$ python3 -q
>>> import numpy as np
>>> from numpy import linalg as LA
>>> np.set_printoptions(precision=4, suppress=True, linewidth=100)
>>> K = np.loadtxt("out10.csv", delimiter=",")
>>> K
array([[ 0.3126,  1.3321,  0.1648,  0.0101, -0.1762, -0.1777,  1.717 ],
       [ 0.6019,  0.8042, -1.1379,  0.8686,  1.0615, -0.5173, -0.9801],
       [-1.4395,  0.9837, -0.0008, -1.0355,  0.6195,  0.5939, -0.7607],
       [-1.4307, -0.4828,  1.832 ,  1.1411,  1.0532, -0.5515, -0.09  ],
       [ 1.3802,  0.3316,  1.351 , -1.3327,  0.5209, -0.1195, -0.9161]])
>>> other = K / LA.norm(K, axis=1, keepdims=True)
>>> G = other @ other.T
>>> (np.abs(G) > 0.9).astype(int)
array([[1, 0, 0, 0, 0],
       [0, 1, 0, 0, 0],
       [0, 0, 1, 0, 0],
       [0, 0, 0, 1, 0],
       [0, 0, 0, 0, 1]])
>>> LA.norm(other, axis=1)
array([1., 1., 1., 1., 1.])
>>> np.argwhere(np.triu(np.abs(G) > 0.95, 1))
array([], shape=(0, 2), dtype=int64)
>>> G[0]
array([ 1.    , -0.1352, -0.13  , -0.1591, -0.0975])
>>> round(float(np.degrees(np.arccos(np.clip(G[0, 4], -1, 1)))), 4)
95.5971
>>> u = np.array([3, 1, 3])
>>> np.convolve(K[2], u)
array([-4.3185,  1.5116, -3.3372, -0.1562,  0.8206, -0.7053,  0.1703,  1.021 , -2.2821])
>>> x = np.array([-1, -3, -1, 0, -3, 2, 1])
>>> np.sign((K @ x).round(6))
array([-1., -1., -1., -1., -1.])
>>> K @ (2 * x)
array([ -5.167 , -14.1516,  -5.8844,  -6.611 , -12.8876])
>>> K @ np.eye(7)[3]
array([ 0.0101,  0.8686, -1.0355,  1.1411, -1.3327])
>>> A = np.load("arr.npy")
>>> A
array([[  8.7168, -23.2237,  -5.0285],
       [ 25.5824,  26.5836, -11.3955],
       [ -0.6599, -29.6199,   7.2117],
       [ -4.9369,  -2.2934,  -4.3687],
       [-18.1854, -23.6576,   2.5857],
       [ 26.9724,  -1.0071,   8.283 ],
       [  4.2783, -18.4285,  -2.2282],
       [ 10.1947,   2.8609,   6.569 ],
       [ -2.3509,  -4.016 ,  17.8565],
       [ 11.6724, -16.9081, -13.8264],
       [ 29.0934, -17.1787,  14.6481],
       [-31.7987, -11.1075,  -1.5111],
       [  7.6425,  21.6539, -18.5145],
       [ 20.3538, -14.5121,   2.7625],
       [-18.1416, -19.23  ,  -2.6263],
       [  5.2145,  29.0659,   5.7658],
       [ -8.9025, -27.4057,  13.872 ],
       [ 30.3693, -28.0805,  16.1054],
       [  4.6479,  27.7946,   4.7987],
       [-19.3688,  -4.9042,  10.2053],
       [ 18.0905,   9.4723, -16.6709],
       [-17.6485, -18.3156,   3.9231],
       [  2.0479,  43.1786,  -5.496 ],
       [ 13.8777, -51.0349,  -5.5062],
       [-10.0329,  14.4825,   4.2834]])
>>> O, V = LA.qr(A[:, :1])[0], LA.qr(A[:, 1:])[0]
>>> sigma = LA.svd(O.T @ V, compute_uv=False)
>>> sigma
array([0.0362])
>>> (sigma > 0.9).sum()
np.int64(0)
>>> np.round(LA.norm(O @ O.T - V @ V.T, 2), 4)
np.float64(1.0)
>>> cent = np.array([[1, 1, 1, 0, 1], [1, 0, 1, 2, 1], [1, 2, 2, 0, 1]])
>>> arr = np.repeat(cent, 15 // 3, axis=0)
>>> rng = np.random.default_rng(7)
>>> arr = arr + 0.1 * rng.normal(size=arr.shape)
>>> arr
array([[ 1.0001,  1.0299,  0.9726, -0.0891,  0.9545],
       [ 0.9008,  1.006 ,  1.134 , -0.0492,  0.938 ],
       [ 1.049 ,  1.0357,  1.0105, -0.093 ,  0.9971],
       [ 1.0695,  0.8656,  0.9542, -0.1901,  0.871 ],
       [ 0.8158,  0.9765,  0.8733,  0.0271,  1.0157],
       [ 0.9813, -0.2517,  0.9461,  1.9951,  1.0113],
       [ 0.847 , -0.0478,  0.9021,  1.9191,  1.1061],
       [ 0.9192, -0.0033,  1.0884,  1.9416,  0.9888],
       [ 1.011 ,  0.0064,  0.8775,  2.0076,  1.1359],
       [ 0.8453,  0.0859,  1.0119,  1.9359,  1.2   ],
       [ 1.0762,  1.8801,  2.0075,  0.0577,  0.9811],
       [ 1.0683,  1.9933,  2.0667,  0.1439,  0.9324],
       [ 1.0203,  1.9537,  2.0127, -0.1187,  0.9421],
       [ 0.9804,  2.0899,  2.1145, -0.1324,  0.9205],
       [ 1.0647,  1.8008,  1.9537, -0.0097,  1.1257]])
>>> cen = arr - arr.mean(axis=1)
Traceback (most recent call last):
  File "<python-input-30>", line 1, in <module>
    cen = arr - arr.mean(axis=1)
          ~~~~^~~~~~~~~~~~~~~~~~
ValueError: operands could not be broadcast together with shapes (15,5) (15,) 
>>> cen = arr - arr.mean(axis=0)
>>> U, sigma, Vt = LA.svd(cen, full_matrices=False)
>>> np.round(cen.mean(axis=0), 4) + 0
array([0., 0., 0., 0., 0.])
>>> round((sigma ** 2).sum() ** 2 / (sigma ** 4).sum(), 4)
np.float64(1.313)
>>> sigma
array([4.873 , 1.8844, 0.3436, 0.2496, 0.1875])
>>> np.abs(Vt[-1])
array([0.1748, 0.5173, 0.5   , 0.2958, 0.6036])
>>> cent = arr[[8, 10]].astype(float)
>>> for _ in range(6):
...     lab = LA.norm(arr[:, None] - cent, axis=-1).argmin(axis=1)
...     cent = np.array([arr[lab == j].mean(axis=0) for j in range(2)])
... 
>>> lab
array([1, 1, 1, 1, 1, 0, 0, 0, 0, 0, 1, 1, 1, 1, 1])
>>> cent[1] - cent[0]
array([ 0.0837,  1.5052,  0.5447, -2.0052, -0.1206])
>>> np.bincount(lab)
array([ 5, 10])
>>> D = LA.norm(arr[:, None] - arr[None], axis=-1)
>>> D.mean(axis=1).argmax()
np.int64(5)
>>> LA.matrix_rank(D ** 2)
np.int64(7)
>>> D.shape
(15, 15)
>>> lab = rng.permutation(5)
>>> other = arr[:, lab] * rng.choice([-1, 1], 5)
>>> other
array([[ 1.0001,  1.0299, -0.9726, -0.9545, -0.0891],
       [ 0.9008,  1.006 , -1.134 , -0.938 , -0.0492],
       [ 1.049 ,  1.0357, -1.0105, -0.9971, -0.093 ],
       [ 1.0695,  0.8656, -0.9542, -0.871 , -0.1901],
       [ 0.8158,  0.9765, -0.8733, -1.0157,  0.0271],
       [ 0.9813, -0.2517, -0.9461, -1.0113,  1.9951],
       [ 0.847 , -0.0478, -0.9021, -1.1061,  1.9191],
       [ 0.9192, -0.0033, -1.0884, -0.9888,  1.9416],
       [ 1.011 ,  0.0064, -0.8775, -1.1359,  2.0076],
       [ 0.8453,  0.0859, -1.0119, -1.2   ,  1.9359],
       [ 1.0762,  1.8801, -2.0075, -0.9811,  0.0577],
       [ 1.0683,  1.9933, -2.0667, -0.9324,  0.1439],
       [ 1.0203,  1.9537, -2.0127, -0.9421, -0.1187],
       [ 0.9804,  2.0899, -2.1145, -0.9205, -0.1324],
       [ 1.0647,  1.8008, -1.9537, -1.1257, -0.0097]])
>>> U, _, Vt = LA.svd(arr.T @ other)
>>> np.round(LA.lstsq(arr, other)[0], 4) + 0
array([[ 1.,  0.,  0.,  0.,  0.],
       [ 0.,  1.,  0.,  0.,  0.],
       [ 0.,  0., -1.,  0.,  0.],
       [ 0.,  0.,  0.,  0.,  1.],
       [ 0.,  0.,  0., -1.,  0.]])
>>> data = np.load("layer7.npy")
>>> data
array([[-24.4236, -17.4273, -20.1869, -12.5412,  -8.3045, -18.0898],
       [  7.9707,   6.6912,   6.8996,   6.6441,   5.573 ,   3.7293],
       [ 22.6764,  15.5378,  15.8612,  17.6732,  10.858 ,  14.0692],
       [ 20.5432,  11.1379,   9.6177,  19.5124,   8.5868,  13.2141],
       [ -1.9423,   0.261 ,   0.1182,  -0.2753,   1.7851,  -3.1441],
       [ 16.2924,  13.1309,  14.2447,  11.3035,   9.2558,   9.2839],
       [ 17.0051,  11.7537,  11.8145,  13.8306,   8.6401,  10.1586],
       [  1.4578,   3.5883,   4.2235,   0.8602,   3.6259,  -1.0187],
       [  6.3471,   7.0598,   8.0442,   3.942 ,   5.639 ,   2.3094],
       [ -7.3086,  -0.1413,   1.3306,  -7.4184,   1.2209,  -7.502 ],
       [-14.1754,  -4.4446,  -3.1274, -12.3781,  -1.3302, -12.2946],
       [ -0.3022,   1.1655,   0.9875,   1.0452,   2.3349,  -1.974 ],
       [  5.7296,   7.5536,   9.0403,   2.5241,   5.8348,   1.6961],
       [-13.3499,  -4.2147,  -3.0475, -11.4647,  -1.1623, -11.6589],
       [  7.9025,   5.4137,   4.8967,   7.9574,   4.9516,   3.9371],
       [  3.645 ,   3.9063,   3.9737,   3.6016,   3.9303,   0.7256],
       [  9.9607,   7.1546,   6.9484,   8.9462,   5.934 ,   5.2803],
       [  6.5222,   1.9569,  -0.1105,   9.8203,   3.1876,   3.51  ],
       [ 10.0078,   2.1955,  -0.9339,  14.485 ,   3.5432,   6.3453],
       [ -5.9092,  -5.8989,  -8.2848,   0.9134,  -1.4622,  -5.1526],
       [ 23.7096,  16.3417,  16.7802,  18.2468,  11.3174,  14.7579],
       [ 13.8156,   9.7529,   9.7406,  11.5291,   7.4542,   7.933 ],
       [ -1.5275,   1.9617,   2.6729,  -1.5655,   2.6348,  -3.1527],
       [ -8.689 ,  -1.8071,  -0.8358,  -7.5318,   0.3215,  -8.2998],
       [ 10.9353,   7.1991,   6.6829,  10.2751,   6.0227,   6.0777],
       [ -6.7475,  -3.2214,  -3.7487,  -3.2263,  -0.2274,  -6.4004],
       [  0.8829,   0.1635,  -1.0107,   3.8264,   1.9329,  -0.7859]])
>>> G = data.T @ data
>>> np.round(LA.svd(data, compute_uv=False) ** 2, 4) + 0
array([12205.9121,   661.2625,   229.8422,     0.    ,     0.    ,     0.    ])
>>> round(float(np.trace(G)), 4), round((data ** 2).sum(), 4)
(13097.0168, np.float64(13097.0168))
>>> np.round(LA.eigvalsh(G)[::-1], 4) + 0
array([12205.9121,   661.2625,   229.8422,     0.    ,     0.    ,     0.    ])
>>> np.diag(G)
array([4011.8852, 1753.9869, 1929.3902, 2696.1505,  874.9973, 1830.6067])
>>> np.allclose(G, G.T)
True
>>> D = LA.norm(data[:, None] - data[None], axis=-1)
>>> D.mean(axis=1).argmax()
np.int64(0)
>>> D[2].round(6).argsort(kind="stable")[:4]
array([ 2, 20,  3,  6])
>>> (D + 1e9 * np.eye(27)).round(6).argmin(axis=1)
array([10, 14, 20,  6, 11,  6,  5, 15, 12, 23, 13,  4,  8, 10,  1,  7, 24, 18, 17, 25,  2,  6,  4,
        9, 16, 23, 11])
>>> D[:5, :5]
array([[ 0.    , 58.3224, 83.1799, 77.5821, 41.3063],
       [58.3224,  0.    , 25.126 , 21.2101, 17.1777],
       [83.1799, 25.126 ,  0.    ,  8.4948, 42.2856],
       [77.5821, 21.2101,  8.4948,  0.    , 37.677 ],
       [41.3063, 17.1777, 42.2856, 37.677 ,  0.    ]])
>>> np.flatnonzero(D[2] < D.mean() / 2)
array([ 2,  3,  5,  6, 20])
>>> D.shape
(27, 27)
>>> U, sigma, Vt = LA.svd(data)
>>> sigma.round(4) + 0
array([110.4804,  25.715 ,  15.1605,   0.    ,   0.    ,   0.    ])
>>> other = U[:, :3] @ np.diag(sigma[:3]) @ Vt[:3]
>>> LA.matrix_rank(data, rtol=0.05)
np.int64(3)
>>> round(np.abs(data - other).max(), 4)
np.float64(0.0)
>>> r = LA.matrix_rank(data)
>>> r
np.int64(3)
>>> N = LA.svd(data)[2][r:].T
>>> [int(LA.matrix_rank(np.delete(data, i, axis=0))) for i in range(27)]
[3, 3, 3, 3, 3, 3, 3, 3, 3, 3, 3, 3, 3, 3, 3, 3, 3, 3, 3, 3, 3, 3, 3, 3, 3, 3, 3]
>>> np.allclose(data @ N, 0)
True
